>>> import numpy as np
>>> np.set_printoptions(precision=2, suppress=True, linewidth=160)
>>> def tidy(a):
...     return np.round(a, 2) + 0
... 
>>> mat = np.load("layer1.npy")
>>> mat
array([[-4,  3,  1],
       [ 3,  2,  1],
       [ 1,  1,  0]])
>>> # equal to its transpose
>>> print([round(float(np.linalg.det(mat[:i, :i])), 2) + 0 for i in range(1, 4)])
[-4.0, -17.0, 8.0]
>>> J = np.load("block5.npy")
>>> print(J)
[[  0   0  -7   3 -10   1 -12]
 [  0   0   6   8   5   5 -12]
 [  7  -6   0  10  -1  -9 -10]
 [ -3  -8 -10   0  10  -1  10]
 [ 10  -5   1 -10   0 -16 -16]
 [ -1  -5   9   1  16   0  16]
 [ 12  12  10 -10  16 -16   0]]
>>> # antisymmetric, zero diagonal
>>> rank = np.linalg.matrix_rank(J)
>>> rank
np.int64(6)
>>> null = np.linalg.svd(J)[2][rank:].T
>>> print([int(np.linalg.matrix_rank(J[:i])) for i in range(1, len(J) + 1)])
[1, 2, 3, 4, 5, 6, 6]
>>> tidy(J @ null)
array([[0.],
       [0.],
       [0.],
       [0.],
       [0.],
       [0.],
       [0.]])
>>> [int(np.linalg.matrix_rank(np.delete(J, i, axis=0))) for i in range(7)]
[6, 6, 6, 6, 6, 6, 6]
>>> print(null.shape)
(7, 1)
>>> np.linalg.matrix_rank(J.T @ J), np.linalg.matrix_rank(J @ J.T)
(np.int64(6), np.int64(6))
>>> x0 = np.array([0, 1, 2, 2, 2, 1, 2])
>>> print((J * x0).sum(axis=1))
[-51  19 -17  11 -71  79  28]
>>> J * x0
array([[  0,   0, -14,   6, -20,   1, -24],
       [  0,   0,  12,  16,  10,   5, -24],
       [  0,  -6,   0,  20,  -2,  -9, -20],
       [  0,  -8, -20,   0,  20,  -1,  20],
       [  0,  -5,   2, -20,   0, -16, -32],
       [  0,  -5,  18,   2,  32,   0,  32],
       [  0,  12,  20, -20,  32, -16,   0]])
>>> (J @ x0).argmax()
np.int64(5)
>>> print(J @ (2 * x0))
[-102   38  -34   22 -142  158   56]
>>> U, sig, vt = np.linalg.svd(J)
>>> vecs = vt[:(sig > 1e-8).sum()]
>>> rng = np.random.default_rng(726)
>>> x0 = J[6] + 4 * J[3] + rng.integers(2) * np.eye(7)[4]
>>> x0
array([  0., -20., -30., -10.,  56., -20.,  40.])
>>> tidy(vecs.T @ vecs)
array([[ 0.31,  0.1 ,  0.1 ,  0.08,  0.  , -0.43, -0.08],
       [ 0.1 ,  0.99, -0.01, -0.01,  0.  ,  0.06,  0.01],
       [ 0.1 , -0.01,  0.99, -0.01,  0.  ,  0.06,  0.01],
       [ 0.08, -0.01, -0.01,  0.99,  0.  ,  0.05,  0.01],
       [ 0.  ,  0.  ,  0.  ,  0.  ,  1.  ,  0.  ,  0.  ],
       [-0.43,  0.06,  0.06,  0.05,  0.  ,  0.73, -0.05],
       [-0.08,  0.01,  0.01,  0.01,  0.  , -0.05,  0.99]])
>>> np.allclose(vecs.T @ vecs @ x0, x0)
True
>>> F = np.loadtxt("test11.csv", delimiter=",")
>>> F
array([[-8.,  1.,  2.,  3.],
       [ 2., -2.,  1.,  0.],
       [ 1.,  1., -9.,  3.],
       [ 2.,  0.,  2.,  3.]])
>>> hat = np.triu(np.array([[0, 0, 3, 3], [3, 0, 1, 3], [0, 2, 0, 3], [2, 2, 3, 1]]), 1) + np.eye(4)
>>> M2 = hat @ F @ np.linalg.inv(hat)
>>> tidy(np.linalg.det(M2))
np.float64(-567.0)
>>> np.linalg.matrix_rank(M2)
np.int64(4)
>>> M2
array([[  1.,   4., -26.,  84.],
       [  9.,  -1., -28.,  72.],
       [  7.,   1., -25.,  63.],
       [  2.,   0.,  -4.,   9.]])
>>> np.einsum("ij,ji->", M2, M2)
np.float64(192.0)
>>> np.einsum("ii->", M2)
np.float64(-16.0)
>>> M = np.load("w.npy")
>>> M
array([[15.34, 14.29,  7.54],
       [16.25, 15.96,  6.25],
       [15.6 , 14.42,  4.97],
       [14.19, 15.72,  7.21],
       [14.51, 15.7 ,  5.94],
       [14.84, 15.05,  4.18],
       [15.21, 13.7 ,  5.45],
       [15.26, 15.57,  6.65],
       [15.2 , 16.99,  3.36],
       [14.75, 14.72,  5.37],
       [15.84, 13.99,  6.38],
       [15.61, 13.88,  6.39],
       [15.17, 14.95,  6.54],
       [17.17, 17.2 ,  6.37],
       [14.71, 14.53,  6.3 ],
       [14.08, 13.67,  4.83],
       [13.54, 15.56,  4.62],
       [13.99, 12.57,  6.91],
       [15.75, 15.08,  6.01],
       [15.72, 16.19,  6.48],
       [14.29, 16.16,  6.7 ],
       [13.03, 13.69,  6.84]])
>>> x0 = np.array([5, -7, -1])
>>> target = M @ x0
>>> tidy(np.linalg.pinv(M) @ M)
array([[1., 0., 0.],
       [0., 1., 0.],
       [0., 0., 1.]])
>>> target = target + 0.02 * rng.normal(size=22)
>>> tidy(target)
array([-30.9 , -36.76, -27.91, -46.28, -43.29, -35.34, -25.3 , -39.35, -46.29, -34.66, -25.09, -25.49, -35.31, -40.92, -34.47, -30.13, -45.81, -24.96, -32.84,
       -41.21, -48.38, -37.52])
>>> b, *_ = np.linalg.lstsq(M, target)
>>> tidy(M.T @ (target - M @ b))
array([0., 0., 0.])
>>> tidy(np.linalg.norm(target - M @ b))
np.float64(0.07)
>>> tidy(np.linalg.det(F))
np.float64(-567.0)
>>> m1 = np.loadtxt("data.csv", delimiter=",")
>>> m1
array([[-2., -4., -4.,  6.,  6.],
       [ 0.,  0.,  0.,  0.,  0.],
       [ 0.,  0.,  0.,  0.,  0.],
       [ 2.,  4.,  4., -6., -6.],
       [-2., -4., -4.,  6.,  6.]])
>>> M2 = np.array([[0, -1], [-1, 1]])
>>> C = np.kron(M2, m1)
>>> C.shape
(10, 10)
>>> np.linalg.matrix_rank(m1, rtol=0.1)
np.int64(1)
>>> np.linalg.cond(m1) > 100
np.True_
>>> M2 = m1 + rng.integers(-2, 3, (5, 1)) @ rng.integers(-2, 3, (1, 5))
>>> print(M2)
[[-1. -4. -3.  6.  7.]
 [ 1.  0.  1.  0.  1.]
 [ 1.  0.  1.  0.  1.]
 [ 1.  4.  3. -6. -7.]
 [-1. -4. -3.  6.  7.]]
>>> M2 - m1
array([[ 1.,  0.,  1.,  0.,  1.],
       [ 1.,  0.,  1.,  0.,  1.],
       [ 1.,  0.,  1.,  0.,  1.],
       [-1.,  0., -1.,  0., -1.],
       [ 1.,  0.,  1.,  0.,  1.]])
>>> np.abs(M2 - m1).sum(axis=1)
array([3., 3., 3., 3., 3.])
>>> tidy(np.linalg.svd(M2 - m1, compute_uv=False))
array([3.87, 0.  , 0.  , 0.  , 0.  ])
>>> data = np.array([[-1, 1, 1, -3],
...     [-3, -2, 3, 3],
...     [-2, 0, 3, 2],
...     [3, -1, -1, -2],
...     [-2, -3, -3, 1],
...     [3, -2, 1, -1]])
>>> data
array([[-1,  1,  1, -3],
       [-3, -2,  3,  3],
       [-2,  0,  3,  2],
       [ 3, -1, -1, -2],
       [-2, -3, -3,  1],
       [ 3, -2,  1, -1]])
>>> tidy(np.linalg.norm(data, 1)), tidy(np.linalg.norm(data, np.inf))
(np.float64(14.0), np.float64(11.0))
>>> tidy(np.linalg.norm(data, axis=1))
array([3.46, 5.57, 4.12, 3.87, 4.8 , 3.87])
>>> tidy(np.linalg.norm(data[1], 1)), tidy(np.linalg.norm(data[1], np.inf))
(np.float64(11.0), np.float64(3.0))
>>> tidy(np.linalg.norm(data) ** 2 / np.linalg.norm(data, 2) ** 2)
np.float64(1.87)
>>> tidy(np.linalg.norm(data, 2))
np.float64(7.78)
>>> np.linalg.norm(data, axis=1).argmax()
np.int64(1)
>>> T = np.stack([data, 4 * data, data[::-1]])
>>> print((T @ data.T).shape)
(3, 6, 6)
>>> np.einsum("bij,cij->bc", T, T)
array([[ 113,  452,  -16],
       [ 452, 1808,  -64],
       [ -16,  -64,  113]])
>>> M2 = np.array([[-1, 5], [-1, -3], [-9, 2], [-4, 3]])
>>> np.einsum("ij,ij->i", data, data)
array([12, 31, 17, 15, 23, 15])
>>> np.linalg.matrix_rank(data @ M2)
np.int64(2)
>>> print(np.einsum("ik,kj->ij", data, M2))
[[  3 -15]
 [-34   6]
 [-33   2]
 [ 15  10]
 [ 28  -4]
 [ -6  20]]
>>> np.linalg.matrix_rank(np.vstack([data, M2.T]))
np.int64(4)
>>> np.einsum("ij->j", data)
array([-2, -7,  4,  0])
>>> M2.T @ data.T
array([[  3, -34, -33,  15,  28,  -6],
       [-15,   6,   2,  10,  -4,  20]])
>>> M2 = np.array([[6]])
>>> C = np.array([[4]])
>>> X = np.block([[M2, np.array([[5]])], [np.zeros((1, 1)), C]])
>>> X
array([[6., 5.],
       [0., 4.]])
>>> # triangular: eigenvalues sit on the diagonal
>>> evals, vecs = np.linalg.eig(X)
>>> evals
array([6., 4.])
>>> tidy(np.sort(np.linalg.eigvals(np.linalg.inv(X))))
array([0.17, 0.25])
>>> def softmax(z):
...     e = np.exp(z - z.max(axis=-1, keepdims=True))
...     return e / e.sum(axis=-1, keepdims=True)
... 
>>> softmax(X).sum(axis=1)
array([1., 1.])
>>> tidy(softmax(10 * X[1]))
array([0., 1.])
>>> tidy(softmax(X[1] + 2))
array([0.02, 0.98])
>>> scores = X @ X.T / np.sqrt(2)
>>> softmax(scores).round(6).argmax(axis=1)
array([0, 0])
>>> tidy(softmax(scores))
array([[1.  , 0.  ],
       [0.94, 0.06]])
>>> M2 = X / np.linalg.norm(X, axis=1, keepdims=True)
>>> cov = M2 @ M2.T
>>> print(tidy(np.linalg.norm(M2, axis=1)))
[1. 1.]
>>> np.argwhere(np.triu(np.abs(cov) > 0.95, 1))
array([], shape=(0, 2), dtype=int64)
>>> (cov - 2 * np.eye(2)).round(6).argmax(axis=1)
array([1, 0])
>>> print(tidy(cov[0]))
[1.   0.64]
>>> W1 = np.array([[1, 3, 1, 3], [0, 0, 2, 3]])
>>> b = np.array([-3, -2, -3, -2])
>>> hid = np.maximum(X @ W1 + b, 0)
>>> (hid > 0).mean(axis=0)
array([0.5, 0.5, 1. , 1. ])
>>> (hid > 0).astype(int)
array([[1, 1, 1, 1],
       [0, 0, 1, 1]])
>>> print(hid)
[[ 3. 16. 13. 31.]
 [ 0.  0.  5. 10.]]
>>> C = np.array([[0, 3], [-5, -4], [2, 4], [0, -1]])
>>> hid @ C
array([[-54., -34.],
       [ 10.,  10.]])
>>> W1 @ C
array([[-13,  -8],
       [  4,   5]])
>>> M2 = hid / np.sqrt((hid ** 2).mean(axis=1, keepdims=True))
>>> np.linalg.matrix_rank(M2) == np.linalg.matrix_rank(hid)
np.True_
>>> print(tidy(np.linalg.norm(M2, axis=1)))
[2. 2.]
>>> np.linalg.matrix_rank(hid - hid.mean(axis=1, keepdims=True))
np.int64(2)
